>>> import numpy as np
>>> import numpy.linalg as la
>>> np.set_printoptions(precision=1, suppress=True, linewidth=200)
>>> out = np.array([[1, -5, -2, -3, -4],
...     [0, 2, -1, -4, -5],
...     [-4, -5, -3, 0, 1],
...     [-1, 3, 0, -2, -3],
...     [0, 0, 0, 1, -3]])
>>> out[-1] = out[0]
>>> A = out + 0.1 * np.eye(5)
>>> A
array([[ 1.1, -5. , -2. , -3. , -4. ],
       [ 0. ,  2.1, -1. , -4. , -5. ],
       [-4. , -5. , -2.9,  0. ,  1. ],
       [-1. ,  3. ,  0. , -1.9, -3. ],
       [ 1. , -5. , -2. , -3. , -3.9]])
>>> np.round(np.einsum("ij,ji->", A, A), 1)
np.float64(96.8)
>>> np.kron(np.eye(2, dtype=int), A)
array([[ 1.1, -5. , -2. , -3. , -4. ,  0. , -0. , -0. , -0. , -0. ],
       [ 0. ,  2.1, -1. , -4. , -5. ,  0. ,  0. , -0. , -0. , -0. ],
       [-4. , -5. , -2.9,  0. ,  1. , -0. , -0. , -0. ,  0. ,  0. ],
       [-1. ,  3. ,  0. , -1.9, -3. , -0. ,  0. ,  0. , -0. , -0. ],
       [ 1. , -5. , -2. , -3. , -3.9,  0. , -0. , -0. , -0. , -0. ],
       [ 0. , -0. , -0. , -0. , -0. ,  1.1, -5. , -2. , -3. , -4. ],
       [ 0. ,  0. , -0. , -0. , -0. ,  0. ,  2.1, -1. , -4. , -5. ],
       [-0. , -0. , -0. ,  0. ,  0. , -4. , -5. , -2.9,  0. ,  1. ],
       [-0. ,  0. ,  0. , -0. , -0. , -1. ,  3. ,  0. , -1.9, -3. ],
       [ 0. , -0. , -0. , -0. , -0. ,  1. , -5. , -2. , -3. , -3.9]])
>>> w, evecs = la.eig(A)
>>> np.sort(la.eigvals(la.inv(A)))
array([-0.7, -0.1,  0.3,  0.5, 10. ])
>>> w
array([-9. , -1.5,  1.9,  0.1,  3.1])
>>> np.round(np.sort(la.eigvals(A @ A)), 1) + 0
array([ 0. ,  2.3,  3.4,  9.6, 81.5])
>>> J = np.load("sample12.npy")
>>> J.round(1) + 0
array([[ -6. ,   6.1,  -0.6,   4.4,  -3. ],
       [ -2.4,   2.5,  -3. ,   2. ,  -1.1],
       [  5.5,  -2.4,  -7.9,  -2.9,   1.8],
       [-10.3,   6.6,   7.9,  12.9,   5.2],
       [ -3.9,   4. ,  -0.4,   4.6,   0.5],
       [ -1.1,   0.3,  -2.1,   2.9,   2.6],
       [ -2.2,   2. ,  -0.5,   4.5,   3. ],
       [  5. ,  -1.9,  -6.8,  -1.8,   2.7],
       [  0.1,   2.8,  -6.6,  -1.6,  -4.3],
       [-13.8,   8.6,   6.4,  11.4,  -1.5],
       [  0.6,   1.4,  -5.7,  -0.7,  -1.7],
       [ -0.8,   4.4,  -8.6,  -3.6,  -8.9],
       [ -0.1,   3.5,  -7.2,  -2.2,  -5.7],
       [ -0.1,   0.4,  -2.2,   2.8,   3.5],
       [  2.8,   0. ,  -6. ,  -1. ,   0.8],
       [ -2.3,   5.3,  -5.8,  -0.8,  -6.6],
       [  4.3,  -2.5,  -6.2,  -1.2,   3.2],
       [ -1.1,   7.1,  -8.6,  -3.6, -10.6],
       [ -1.3,   0.4,  -0.8,   4.2,   4.3],
       [ -4.7,   5.6,  -2.2,   2.8,  -3.8],
       [  3.8,   2.8, -12.9,  -7.9,  -9.8],
       [ -8.9,   7.6,   0.9,   5.9,  -4.3],
       [ -3. ,   3.5,  -2.5,   2.5,  -1.4],
       [ -9. ,   5.6,   4.2,   9.2,   1.5],
       [ -3.9,   3. ,  -1.5,   3.5,  -0.6],
       [  3. ,  -1.2,  -7.9,  -2.9,  -1.2],
       [ -1.4,   0.5,  -1.7,   3.3,   2.7],
       [  3.9,  -0.9,  -8. ,  -3. ,  -0.7],
       [  6. ,  -4.6,  -8. ,  -3. ,   3.3],
       [ -5.6,   5.6,   0.7,   5.7,  -0.3],
       [ -6.6,   8. ,  -3.7,   1.3,  -9.2],
       [ -4. ,   3.8,   0.7,   5.7,   2.1],
       [ -3.5,   7.4,  -7.8,  -2.8, -11.9]])
>>> left, s, VT = la.svd(J)
>>> s.round(1) + 0
array([46.4, 40.2, 18.5,  3.1,  0. ])
>>> out = left[:, :4] @ np.diag(s[:4]) @ VT[:4]
>>> round(la.norm(J - out, 2), 1), np.round(s[4], 1)
(np.float64(0.0), np.float64(0.0))
>>> round(la.norm(J - out) / la.norm(J), 1)
np.float64(0.0)
>>> la.matrix_rank(J, rtol=0.05)
np.int64(4)
>>> la.matrix_rank(out)
np.int64(4)
>>> Xs = J - J.mean(axis=0)
>>> left, s, VT = la.svd(Xs, full_matrices=False)
>>> round(float((s ** 2).sum() ** 2 / (s ** 4).sum()), 1)
1.8
>>> np.abs(left[:, 0]).argmax()
np.int64(3)
>>> np.searchsorted(np.cumsum(s ** 2) / (s ** 2).sum(), 0.9) + 1
np.int64(2)
>>> np.round(Xs.mean(axis=0), 1) + 0
array([0., 0., 0., 0., 0.])
>>> np.abs(VT[0]).argmax()
np.int64(2)
>>> np.unique(J.round(6), axis=0).shape
(33, 5)
>>> np.round(la.norm(A, "nuc"), 1)
np.float64(25.2)
>>> round(float(la.norm(A, 1)), 1), np.round(la.norm(A, np.inf), 1)
(20.1, np.float64(15.1))
>>> round(A[4] @ A[3], 1)
np.float64(1.4)
>>> la.norm(A, axis=1)
array([7.4, 6.8, 7.1, 4.8, 7.4])
>>> round(float(la.norm(A, 2)), 1)
11.5
>>> np.round(la.norm(A) ** 2 / la.norm(A, 2) ** 2, 1)
np.float64(1.7)
>>> rank = la.matrix_rank(J)
>>> rank
np.int64(4)
>>> null = la.svd(J)[2][rank:].T
>>> null.shape
(5, 1)
>>> np.allclose(J @ null, 0)
True
>>> null[:, 0] / null[np.abs(null[:, 0]).round(6).argmax(), 0]
array([ 0.7, -0.4,  0.1,  1. , -0.7])
>>> [int(la.matrix_rank(np.delete(J, i, axis=0))) for i in range(33)]
[4, 4, 4, 4, 4, 4, 4, 4, 4, 4, 4, 4, 4, 4, 4, 4, 4, 4, 4, 4, 4, 4, 4, 4, 4, 4, 4, 4, 4, 4, 4, 4, 4]
>>> la.matrix_rank(J.T @ J), la.matrix_rank(J @ J.T)
(np.int64(4), np.int64(4))
>>> M = np.array([[1, -1, -1, 1, -1, 1, 1, -1],
...     [1, -1, -1, 1, 1, -1, -1, 1],
...     [1, -1, 1, -1, 1, -1, 1, -1]])
>>> f, v = M[1], M[2]
>>> f @ f
np.int64(8)
>>> p = (f @ v) / (f @ f) * f
>>> v - p
array([ 1., -1.,  1., -1.,  1., -1.,  1., -1.])
>>> np.outer(f, v)
array([[ 1, -1,  1, -1,  1, -1,  1, -1],
       [-1,  1, -1,  1, -1,  1, -1,  1],
       [-1,  1, -1,  1, -1,  1, -1,  1],
       [ 1, -1,  1, -1,  1, -1,  1, -1],
       [ 1, -1,  1, -1,  1, -1,  1, -1],
       [-1,  1, -1,  1, -1,  1, -1,  1],
       [-1,  1, -1,  1, -1,  1, -1,  1],
       [ 1, -1,  1, -1,  1, -1,  1, -1]])
>>> la.matrix_rank(np.outer(f, v))
np.int64(1)
>>> (v - p) @ f
np.float64(0.0)
>>> T = np.stack([A, -2 * A, A[::-1]])
>>> la.norm(T, axis=(1, 2))
array([15.1, 30.3, 15.1])
>>> T.sum(axis=0)
array([[-0.1,  0. ,  0. ,  0. ,  0.1],
       [-1. ,  0.9,  1. ,  2.1,  2. ],
       [ 0. ,  0. ,  0. ,  0. ,  0. ],
       [ 1. , -0.9, -1. , -2.1, -2. ],
       [ 0.1,  0. ,  0. ,  0. , -0.1]])
>>> out = np.array([[3, 3, -2, 2, 3, -2, 0],
...     [1, -3, 3, 0, 3, 3, -3],
...     [0, 0, 1, 3, 1, -3, -2],
...     [3, 3, 0, 2, 2, 3, -3],
...     [3, 0, -1, -3, -2, 1, 0],
...     [1, -2, -3, -2, 1, 2, 3],
...     [3, 1, 1, 3, 0, 3, 2]])
>>> data = out - out.T
>>> data
array([[ 0,  2, -2, -1,  0, -3, -3],
       [-2,  0,  3, -3,  3,  5, -4],
       [ 2, -3,  0,  3,  2,  0, -3],
       [ 1,  3, -3,  0,  5,  5, -6],
       [ 0, -3, -2, -5,  0,  0,  0],
       [ 3, -5,  0, -5,  0,  0,  0],
       [ 3,  4,  3,  6,  0,  0,  0]])
>>> # null space of dimension 1
>>> left, s, VT = la.svd(data)
>>> evecs = VT[:(s > 1e-8).sum()]
>>> rng = np.random.default_rng(47)
>>> vec = data[5] + -1 * data[0] + rng.integers(2) * np.eye(7)[6]
>>> vec
array([ 3., -7.,  2., -4.,  0.,  3.,  3.])
>>> np.round(evecs.T @ evecs, 1) + 0
array([[ 1. ,  0. ,  0. ,  0. ,  0. ,  0. ,  0. ],
       [ 0. ,  1. ,  0. ,  0. , -0.1,  0. ,  0. ],
       [ 0. ,  0. ,  1. ,  0. , -0.1,  0. ,  0. ],
       [ 0. ,  0. ,  0. ,  1. ,  0.1,  0. ,  0. ],
       [ 0. , -0.1, -0.1,  0.1,  0.3,  0.3, -0.3],
       [ 0. ,  0. ,  0. ,  0. ,  0.3,  0.9,  0.1],
       [ 0. ,  0. ,  0. ,  0. , -0.3,  0.1,  0.9]])
>>> np.round(la.norm(vec - evecs.T @ evecs @ vec), 1)
np.float64(0.0)
>>> np.diag(evecs.T @ evecs)
array([1. , 1. , 1. , 1. , 0.3, 0.9, 0.9])
